% ipython --no-banner

In [1]: import numpy as np

In [2]: np.set_printoptions(suppress=True, linewidth=160)

In [3]: tidy = lambda a: np.round(a, 2) + 0

In [4]: mat = np.loadtxt("mat.csv", delimiter=",")

In [5]: tidy(mat)
Out[5]: 
array([[ 0.52,  0.16,  0.1 , -0.25,  0.08, -0.18, -0.01,  0.04, -0.01,  0.09,  0.33],
       [ 0.16,  0.75, -0.06,  0.02,  0.14, -0.18,  0.04, -0.23,  0.11, -0.12, -0.16],
       [ 0.1 , -0.06,  0.79,  0.23, -0.17, -0.09,  0.14, -0.11,  0.12,  0.03,  0.11],
       [-0.25,  0.02,  0.23,  0.63,  0.19, -0.11, -0.17, -0.05, -0.18,  0.01, -0.08],
       [ 0.08,  0.14, -0.17,  0.19,  0.43,  0.  ,  0.02, -0.08, -0.26,  0.27,  0.07],
       [-0.18, -0.18, -0.09, -0.11,  0.  ,  0.53,  0.06, -0.39,  0.02,  0.04,  0.09],
       [-0.01,  0.04,  0.14, -0.17,  0.02,  0.06,  0.86,  0.02, -0.2 ,  0.03, -0.17],
       [ 0.04, -0.23, -0.11, -0.05, -0.08, -0.39,  0.02,  0.58, -0.07,  0.04, -0.11],
       [-0.01,  0.11,  0.12, -0.18, -0.26,  0.02, -0.2 , -0.07,  0.57,  0.18, -0.2 ],
       [ 0.09, -0.12,  0.03,  0.01,  0.27,  0.04,  0.03,  0.04,  0.18,  0.83, -0.08],
       [ 0.33, -0.16,  0.11, -0.08,  0.07,  0.09, -0.17, -0.11, -0.2 , -0.08,  0.52]])

In [6]: tidy(np.abs(np.linalg.eigvals(mat)).max())
Out[6]: np.float64(1.0)

In [7]: tidy(np.sort(np.abs(np.linalg.eigvals(mat))))
Out[7]: array([0., 0., 0., 0., 1., 1., 1., 1., 1., 1., 1.])

In [8]: tidy(np.trace(mat))
Out[8]: np.float64(7.0)

In [9]: np.allclose(mat @ mat.T, mat.T @ mat)
Out[9]: True

In [10]: np.allclose(mat, mat.T)
Out[10]: True

In [11]: np.linalg.determinant(mat)
---------------------------------------------------------------------------
AttributeError                            Traceback (most recent call last)
Cell In[11], line 1
----> 1 np.linalg.determinant(mat)

AttributeError: module 'numpy.linalg' has no attribute 'determinant'

In [12]: tidy(np.linalg.det(mat))
Out[12]: np.float64(0.0)

In [13]: tidy(mat @ mat)
Out[13]: 
array([[ 0.52,  0.16,  0.1 , -0.25,  0.08, -0.18, -0.01,  0.04, -0.01,  0.09,  0.33],
       [ 0.16,  0.75, -0.06,  0.02,  0.14, -0.18,  0.04, -0.23,  0.11, -0.12, -0.16],
       [ 0.1 , -0.06,  0.79,  0.23, -0.17, -0.09,  0.14, -0.11,  0.12,  0.03,  0.11],
       [-0.25,  0.02,  0.23,  0.63,  0.19, -0.11, -0.17, -0.05, -0.18,  0.01, -0.08],
       [ 0.08,  0.14, -0.17,  0.19,  0.43,  0.  ,  0.02, -0.08, -0.26,  0.27,  0.07],
       [-0.18, -0.18, -0.09, -0.11,  0.  ,  0.53,  0.06, -0.39,  0.02,  0.04,  0.09],
       [-0.01,  0.04,  0.14, -0.17,  0.02,  0.06,  0.86,  0.02, -0.2 ,  0.03, -0.17],
       [ 0.04, -0.23, -0.11, -0.05, -0.08, -0.39,  0.02,  0.58, -0.07,  0.04, -0.11],
       [-0.01,  0.11,  0.12, -0.18, -0.26,  0.02, -0.2 , -0.07,  0.57,  0.18, -0.2 ],
       [ 0.09, -0.12,  0.03,  0.01,  0.27,  0.04,  0.03,  0.04,  0.18,  0.83, -0.08],
       [ 0.33, -0.16,  0.11, -0.08,  0.07,  0.09, -0.17, -0.11, -0.2 , -0.08,  0.52]])
